>>> import numpy as np
>>> import numpy.linalg as la
>>> np.set_printoptions(precision=3, suppress=True, linewidth=200)
>>> other = np.array([[3, -2, 1], [2, 0, -2], [3, -3, 0]])
>>> W0 = np.triu(other)
>>> W0
array([[ 3, -2,  1],
       [ 0,  0, -2],
       [ 0,  0,  0]])
>>> # triangular
>>> other = W0[0, 0] * W0[1:] - np.outer(W0[1:, 0], W0[0])
>>> other
array([[ 0,  0, -6],
       [ 0,  0,  0]])
>>> la.matrix_rank(other), la.matrix_rank(W0)
(np.int64(1), np.int64(2))
>>> np.flatnonzero(~other.round(6).any(axis=1))
array([1])
>>> F = np.array([[-2.95, 2.0, 4.0, -5.0, -1.0, -7.0],
...     [-8.0, -6.95, 2.0, -1.0, 1.0, 6.0],
...     [-9.0, -8.0, 9.05, 6.0, -1.0, 1.0],
...     [-3.0, -9.0, 4.0, -7.95, 8.0, -4.0],
...     [2.0, -4.0, 5.0, -7.0, 0.05, -1.0],
...     [-3.0, 2.0, 4.0, -5.0, -1.0, -6.95]])
>>> F
array([[-2.95,  2.  ,  4.  , -5.  , -1.  , -7.  ],
       [-8.  , -6.95,  2.  , -1.  ,  1.  ,  6.  ],
       [-9.  , -8.  ,  9.05,  6.  , -1.  ,  1.  ],
       [-3.  , -9.  ,  4.  , -7.95,  8.  , -4.  ],
       [ 2.  , -4.  ,  5.  , -7.  ,  0.05, -1.  ],
       [-3.  ,  2.  ,  4.  , -5.  , -1.  , -6.95]])
>>> np.argsort(-la.norm(F, axis=0).round(6), kind="stable")[:3]
array([1, 3, 0])
>>> print(np.round(la.norm(F, 2) / la.norm(F), 3))
0.697
>>> la.cond(F) > 100
np.True_
>>> [round(float(x), 3) for x in la.svd(F, compute_uv=False)[:3]]
[21.699, 17.262, 11.632]
>>> other = F / la.norm(F, axis=1, keepdims=True)
>>> G = other @ other.T
>>> G[2]
array([0.065, 0.716, 1.   , 0.294, 0.102, 0.068])
>>> G
array([[ 1.   , -0.16 ,  0.065,  0.414,  0.484,  1.   ],
       [-0.16 ,  1.   ,  0.716,  0.441,  0.189, -0.155],
       [ 0.065,  0.716,  1.   ,  0.294,  0.102,  0.068],
       [ 0.414,  0.441,  0.294,  1.   ,  0.715,  0.415],
       [ 0.484,  0.189,  0.102,  0.715,  1.   ,  0.484],
       [ 1.   , -0.155,  0.068,  0.415,  0.484,  1.   ]])
>>> np.argwhere(np.triu(np.abs(G) > 0.95, 1))
array([[0, 5]])
>>> round(float(np.degrees(np.arccos(np.clip(G[2, 3], -1, 1)))), 3)
72.911
>>> A = np.array([[-4, 0, -3, 0], [0, 3, 0, -3], [-1, 0, -3, 0], [0, 2, 0, 0]])
>>> # 2 groups of indices that never mix
>>> hat = np.triu(np.array([[1, 2, 1, 1], [2, 2, 1, 0], [0, 3, 2, 3], [0, 3, 3, 1]]), 1) + np.eye(4)
>>> other = hat @ A @ la.inv(hat)
>>> np.poly(other)
array([ 1.,  4., -6., 15., 54.])
>>> hat @ A - A @ hat
array([[-1., 16.,  1.,  7.],
       [-1.,  0., -6.,  0.],
       [ 0.,  8.,  1., 10.],
       [ 0.,  0., -2.,  0.]])
>>> rng = np.random.default_rng(695755)
>>> idx = rng.permutation(4)
>>> idx
array([1, 2, 0, 3])
>>> other = A[idx][:, idx]
>>> np.diag(other)
array([ 3, -3, -4,  0])
>>> other
array([[ 3,  0,  0, -3],
       [ 0, -3, -1,  0],
       [ 0, -3, -4,  0],
       [ 2,  0,  0,  0]])
>>> np.round(la.eigvals(other).sum().real, 3)
np.float64(-4.0)
>>> round(la.det(other.T), 3)
np.float64(54.0)
>>> np.kron(np.eye(2, dtype=int), other)
array([[ 3,  0,  0, -3,  0,  0,  0,  0],
       [ 0, -3, -1,  0,  0,  0,  0,  0],
       [ 0, -3, -4,  0,  0,  0,  0,  0],
       [ 2,  0,  0,  0,  0,  0,  0,  0],
       [ 0,  0,  0,  0,  3,  0,  0, -3],
       [ 0,  0,  0,  0,  0, -3, -1,  0],
       [ 0,  0,  0,  0,  0, -3, -4,  0],
       [ 0,  0,  0,  0,  2,  0,  0,  0]])
>>> vec = np.array([5, 9, -8, 7])
>>> y = A @ vec
>>> y
array([ 4,  6, 19, 18])
>>> la.solve(A, y + A[:, 3])
array([ 5.,  9., -8.,  8.])
>>> print(la.solve(A.T, A[2]))
[-0.  0.  1.  0.]
>>> la.solve(A, y)
array([ 5.,  9., -8.,  7.])
>>> feats = np.load("dump.npy")
>>> feats
array([[ 2., -1.,  0.],
       [ 0.,  1.,  0.],
       [ 0.,  1.,  2.]])
>>> q, vecs = la.qr(feats[:, :2])[0], la.qr(feats[:, 2:])[0]
>>> s = la.svd(q.T @ vecs, compute_uv=False)
>>> s
array([0.707])
>>> (s > 0.9).sum()
np.int64(0)
>>> round(float(la.norm(q @ q.T - vecs @ vecs.T, 2)), 3)
1.0
>>> G = feats.T @ feats
>>> la.svd(feats, compute_uv=False) ** 2
array([6.372, 4.   , 0.628])
>>> np.allclose(G, G.T)
True
>>> print((feats @ feats.T).shape)
(3, 3)
>>> la.eigvals(feats)
array([2., 2., 1.])
>>> np.einsum("ij,ji->", feats, feats)
np.float64(9.0)
>>> np.einsum("ii->", feats)
np.float64(5.0)
>>> round(la.det(2 * feats), 3), np.round(la.det(feats), 3)
(np.float64(32.0), np.float64(4.0))
>>> np.round(la.det(feats[::-1]), 3)
np.float64(-4.0)
>>> round(la.eigvals(feats).sum().real, 3)
np.float64(5.0)
>>> round(la.det(feats.T), 3)
np.float64(4.0)
>>> np.poly(feats)
array([ 1., -5.,  8., -4.])
>>> other = np.array([[2, 1], [-1, 2], [2, 0]])
>>> arr = np.tile(other, (2, 3))
>>> print(arr)
[[ 2  1  2  1  2  1]
 [-1  2 -1  2 -1  2]
 [ 2  0  2  0  2  0]
 [ 2  1  2  1  2  1]
 [-1  2 -1  2 -1  2]
 [ 2  0  2  0  2  0]]
>>> Uu, s, VT = la.svd(arr)
>>> s.round(3) + 0
array([7.348, 5.477, 0.   , 0.   , 0.   , 0.   ])
>>> other = Uu[:, :2] @ np.diag(s[:2]) @ VT[:2]
>>> round(la.norm(arr - other) / la.norm(arr), 3)
np.float64(0.0)
>>> print(la.matrix_rank(arr, rtol=0.05))
2
>>> la.matrix_rank(other)
np.int64(2)
>>> E = np.loadtxt("m.csv", delimiter=",")
>>> E
array([[-0.5  ,  0.866,  0.   ,  0.   ,  0.   ,  0.   ,  0.   ],
       [-0.866, -0.5  ,  0.   ,  0.   ,  0.   ,  0.   ,  0.   ],
       [ 0.   ,  0.   ,  1.   ,  0.   ,  0.   ,  0.   ,  0.   ],
       [ 0.   ,  0.   ,  0.   ,  1.   ,  0.   ,  0.   ,  0.   ],
       [ 0.   ,  0.   ,  0.   ,  0.   ,  1.   ,  0.   ,  0.   ],
       [ 0.   ,  0.   ,  0.   ,  0.   ,  0.   ,  1.   ,  0.   ],
       [ 0.   ,  0.   ,  0.   ,  0.   ,  0.   ,  0.   ,  1.   ]])
>>> idx = rng.permutation(7)
>>> idx
array([6, 5, 3, 1, 2, 0, 4])
>>> other = E[idx][:, idx]
>>> np.trace(other)
np.float64(4.0)
>>> np.sort(np.abs(la.eigvals(other)))
array([1., 1., 1., 1., 1., 1., 1.])
>>> f = np.array([9, 0, 2, -4, 0, -5, 9])
>>> other = E + np.outer(f, np.eye(7)[4])
>>> print(la.matrix_rank(other - E))
1
>>> other
array([[-0.5  ,  0.866,  0.   ,  0.   ,  9.   ,  0.   ,  0.   ],
       [-0.866, -0.5  ,  0.   ,  0.   ,  0.   ,  0.   ,  0.   ],
       [ 0.   ,  0.   ,  1.   ,  0.   ,  2.   ,  0.   ,  0.   ],
       [ 0.   ,  0.   ,  0.   ,  1.   , -4.   ,  0.   ,  0.   ],
       [ 0.   ,  0.   ,  0.   ,  0.   ,  1.   ,  0.   ,  0.   ],
       [ 0.   ,  0.   ,  0.   ,  0.   , -5.   ,  1.   ,  0.   ],
       [ 0.   ,  0.   ,  0.   ,  0.   ,  9.   ,  0.   ,  1.   ]])
>>> G = E.T @ E
>>> np.diag(G)
array([1., 1., 1., 1., 1., 1., 1.])
>>> np.allclose(G, G.T)
True
>>> G.round(3) + 0
array([[1., 0., 0., 0., 0., 0., 0.],
       [0., 1., 0., 0., 0., 0., 0.],
       [0., 0., 1., 0., 0., 0., 0.],
       [0., 0., 0., 1., 0., 0., 0.],
       [0., 0., 0., 0., 1., 0., 0.],
       [0., 0., 0., 0., 0., 1., 0.],
       [0., 0., 0., 0., 0., 0., 1.]])
>>> la.svd(E, compute_uv=False) ** 2
array([1., 1., 1., 1., 1., 1., 1.])
>>> vec = np.array([4, 2, 5, 5, 5, 1, 5])
>>> la.inv(E)
array([[-0.5  , -0.866, -0.   , -0.   , -0.   , -0.   , -0.   ],
       [ 0.866, -0.5  ,  0.   ,  0.   ,  0.   ,  0.   ,  0.   ],
       [ 0.   ,  0.   ,  1.   ,  0.   ,  0.   ,  0.   ,  0.   ],
       [ 0.   ,  0.   ,  0.   ,  1.   ,  0.   ,  0.   ,  0.   ],
       [ 0.   ,  0.   ,  0.   ,  0.   ,  1.   ,  0.   ,  0.   ],
       [ 0.   ,  0.   ,  0.   ,  0.   ,  0.   ,  1.   ,  0.   ],
       [ 0.   ,  0.   ,  0.   ,  0.   ,  0.   ,  0.   ,  1.   ]])
>>> np.abs(la.eigvals(E))
array([1., 1., 1., 1., 1., 1., 1.])
>>> round(float(la.norm(vec)), 3), round(float(la.norm(E @ vec)), 3)
(11.0, 11.0)
>>> 7 - la.matrix_rank(E - np.eye(7), tol=1e-8)
np.int64(5)
>>> print(E.T @ (E @ vec))
[4. 2. 5. 5. 5. 1. 5.]
>>> np.sort(np.abs(np.degrees(np.angle(la.eigvals(E)))))
array([  0.,   0.,   0.,   0.,   0., 120., 120.])
>>> np.round(la.det(E), 3)
np.float64(1.0)
>>> theta = np.radians(72)
>>> r_ = np.eye(7)
>>> r_[3, 3] = r_[4, 4] = np.cos(theta)
>>> r_[3, 4], r_[4, 3] = -np.sin(theta), np.sin(theta)
>>> r_
array([[ 1.   ,  0.   ,  0.   ,  0.   ,  0.   ,  0.   ,  0.   ],
       [ 0.   ,  1.   ,  0.   ,  0.   ,  0.   ,  0.   ,  0.   ],
       [ 0.   ,  0.   ,  1.   ,  0.   ,  0.   ,  0.   ,  0.   ],
       [ 0.   ,  0.   ,  0.   ,  0.309, -0.951,  0.   ,  0.   ],
       [ 0.   ,  0.   ,  0.   ,  0.951,  0.309,  0.   ,  0.   ],
       [ 0.   ,  0.   ,  0.   ,  0.   ,  0.   ,  1.   ,  0.   ],
       [ 0.   ,  0.   ,  0.   ,  0.   ,  0.   ,  0.   ,  1.   ]])
>>> other = E @ r_.T
>>> print(np.abs(other - E).max(axis=0))
[0.    0.    0.    0.951 0.951 0.    0.   ]
>>> print(np.round(la.det(r_), 3), round(np.trace(r_), 3))
1.0 5.618
>>> data = np.loadtxt("data.csv", delimiter=",")
>>> print(data)
[[-0.098  0.692 -0.659 -0.181 -0.532 -0.638]
 [ 0.748 -2.332  3.243  1.109  1.887  3.587]
 [ 0.343 -1.19   1.743  0.654  0.931  1.68 ]
 [-1.205  4.123 -6.264 -1.835 -3.437 -6.113]
 [ 0.17  -0.352  0.545  0.215  0.314  0.599]
 [ 0.163 -0.587  0.754  0.223  0.525  0.949]
 [-1.662  5.266 -7.795 -2.515 -4.433 -7.888]
 [-1.741  5.237 -7.981 -2.645 -4.324 -8.054]
 [-1.361  3.94  -6.168 -1.937 -3.401 -6.159]
 [-2.082  5.765 -8.269 -2.835 -4.641 -8.395]
 [-0.839  2.349 -3.564 -1.091 -2.101 -3.394]
 [ 0.503 -1.481  1.917  0.653  0.923  1.869]]
>>> Uu, s, VT = la.svd(data)
>>> s
array([29.717,  0.452,  0.385,  0.315,  0.249,  0.138])
>>> other = Uu[:, :1] @ np.diag(s[:1]) @ VT[:1]
>>> la.matrix_rank(other)
np.int64(1)
>>> round(float(np.abs(data - other).max()), 3)
0.21
>>> round(float(la.norm(data - other) / la.norm(data)), 3)
0.025
>>> round(float(la.norm(data - other, 2)), 3), round(s[1], 3)
(0.452, np.float64(0.452))
>>> vec = np.array([4, 0, -2, 0, 0, 2, -1])
>>> h = np.maximum(E @ vec, 0)
>>> np.flatnonzero(h > 1e-9)
array([5])
>>> E * (h > 1e-9)[:, None]
array([[-0.,  0.,  0.,  0.,  0.,  0.,  0.],
       [-0., -0.,  0.,  0.,  0.,  0.,  0.],
       [ 0.,  0.,  0.,  0.,  0.,  0.,  0.],
       [ 0.,  0.,  0.,  0.,  0.,  0.,  0.],
       [ 0.,  0.,  0.,  0.,  0.,  0.,  0.],
       [ 0.,  0.,  0.,  0.,  0.,  1.,  0.],
       [ 0.,  0.,  0.,  0.,  0.,  0.,  0.]])
>>> basis = data[[2, 4]].astype(float)
>>> for _ in range(6):
...     idx = la.norm(data[:, None] - basis, axis=-1).argmin(axis=1)
...     basis = np.array([data[idx == j].mean(axis=0) for j in range(2)])
... 
>>> idx
array([0, 0, 0, 1, 0, 0, 1, 1, 1, 1, 1, 0])
>>> np.abs(basis[1] - basis[0]).argmax()
np.int64(5)
>>> Uu, s = la.svd(data)
Traceback (most recent call last):
  File "<python-input-121>", line 1, in <module>
    Uu, s = la.svd(data)
    ^^^^^
ValueError: too many values to unpack (expected 2)
>>> Uu, s, VT = la.svd(data, full_matrices=False)
>>> np.abs(VT[0])
array([0.13 , 0.393, 0.584, 0.19 , 0.325, 0.588])
>>> s
array([29.717,  0.452,  0.385,  0.315,  0.249,  0.138])
>>> np.round(VT @ VT.T, 3) + 0
array([[1., 0., 0., 0., 0., 0.],
       [0., 1., 0., 0., 0., 0.],
       [0., 0., 1., 0., 0., 0.],
       [0., 0., 0., 1., 0., 0.],
       [0., 0., 0., 0., 1., 0.],
       [0., 0., 0., 0., 0., 1.]])
>>> print(np.cumsum(s ** 2) / np.sum(s ** 2))
[0.999 1.    1.    1.    1.    1.   ]
>>> basis = 3 * np.array([[-0.2, 0.4, 3.0], [0.4, -0.6, 1.7]])
>>> idx = rng.integers(0, 2, 14)
>>> J = basis[idx] + rng.normal(size=(14, 3))
>>> J
array([[ 1.54 , -1.134,  4.659],
       [ 0.862, -0.085,  8.013],
       [-0.372,  1.5  ,  7.302],
       [-1.312,  1.056,  7.433],
       [ 0.838,  1.483, 10.747],
       [-0.536, -2.636,  4.565],
       [-1.154,  0.174,  8.52 ],
       [-1.252,  2.883,  8.308],
       [-1.497,  0.701,  8.875],
       [ 2.096, -1.798,  5.106],
       [ 1.325, -4.979,  6.511],
       [ 1.897, -1.243,  4.671],
       [-0.402,  0.852,  9.535],
       [ 1.51 , -1.492,  3.419]])
>>> Xs = (J - J.mean(axis=0)) / J.std(axis=0)
>>> Xs.std(axis=0)
array([1., 1., 1.])
>>> np.argwhere(np.abs(Xs) > 2)
array([[10,  1]])
>>> b = la.lstsq(np.delete(Xs, 0, axis=1), Xs[:, 0])[0]
>>> round(1 - np.var(Xs[:, 0] - np.delete(Xs, 0, axis=1) @ b), 3)
np.float64(0.39)
>>> np.abs(b).argmax()
np.int64(0)
